% python3 -q
>>> import numpy as np
>>> np.set_printoptions(precision=2, suppress=True, linewidth=160)
>>> m1 = np.loadtxt("out17.csv", delimiter=",")
>>> print(m1)
[[ 0.6   0.4   0.47  0.47  0.18]
 [ 0.4   0.6  -0.47 -0.47 -0.18]
 [ 0.47 -0.47  0.44 -0.56 -0.21]
 [ 0.47 -0.47 -0.56  0.44 -0.21]
 [ 0.18 -0.18 -0.21 -0.21  0.92]]
>>> print(round(float(m1[:, 4] @ m1[:, 0]), 2))
-0.0
>>> print(np.linalg.svd(m1, compute_uv=False))
[1. 1. 1. 1. 1.]
>>> print(np.linalg.pinv(m1))
[[ 0.6   0.4   0.47  0.47  0.18]
 [ 0.4   0.6  -0.47 -0.47 -0.18]
 [ 0.47 -0.47  0.44 -0.56 -0.21]
 [ 0.47 -0.47 -0.56  0.44 -0.21]
 [ 0.18 -0.18 -0.21 -0.21  0.92]]
>>> O, V = np.linalg.qr(m1[:, :2])[0], np.linalg.qr(m1[:, 2:])[0]
>>> sv = np.linalg.svd(O.T @ V, compute_uv=False)
>>> print(np.degrees(np.arccos(sv.clip(0, 1))))
[90. 90.]
>>> print(sv.round(2) + 0)
[0. 0.]
>>> X = np.array([[0, 2, 2, 0], [2, 0, 2, 1], [1, 0, 0, 0]])
>>> X[1] = X[0]
>>> print(X)
[[0 2 2 0]
 [0 2 2 0]
 [1 0 0 0]]
>>> # rows 0 and 1 are equal
>>> left, sv, vt = np.linalg.svd(X)
>>> V = vt[:(sv > 1e-8).sum()]
>>> rng = np.random.default_rng(359)
>>> vec = X[1] + -3 * X[0] + rng.integers(2) * np.eye(4)[3]
>>> print(vec)
[ 0. -4. -4.  0.]
>>> print(np.linalg.matrix_rank(np.vstack([X, vec])))
2
>>> print(np.diag(V.T @ V))
[1.  0.5 0.5 0. ]
>>> r0 = np.array([-5, -2, 5, -3, -3])
>>> r1 = np.array([2, 2, -1])
>>> M = np.outer(r0, r1)
>>> print(M)
[[-10 -10   5]
 [ -4  -4   2]
 [ 10  10  -5]
 [ -6  -6   3]
 [ -6  -6   3]]
>>> # rows and columns are dependent
>>> left, sv, vt = np.linalg.svd(M)
>>> print(np.argmax(sv[:-1] / (sv[1:] + 1e-6)) + 1)
1
>>> Y = left[:, :1] @ np.diag(sv[:1]) @ vt[:1]
>>> print(round(np.linalg.norm(M - Y) / np.linalg.norm(M), 2))
0.0
>>> print(np.linalg.matrix_rank(M, rtol=0.05))
1
>>> print(np.linalg.matrix_rank(Y))
1
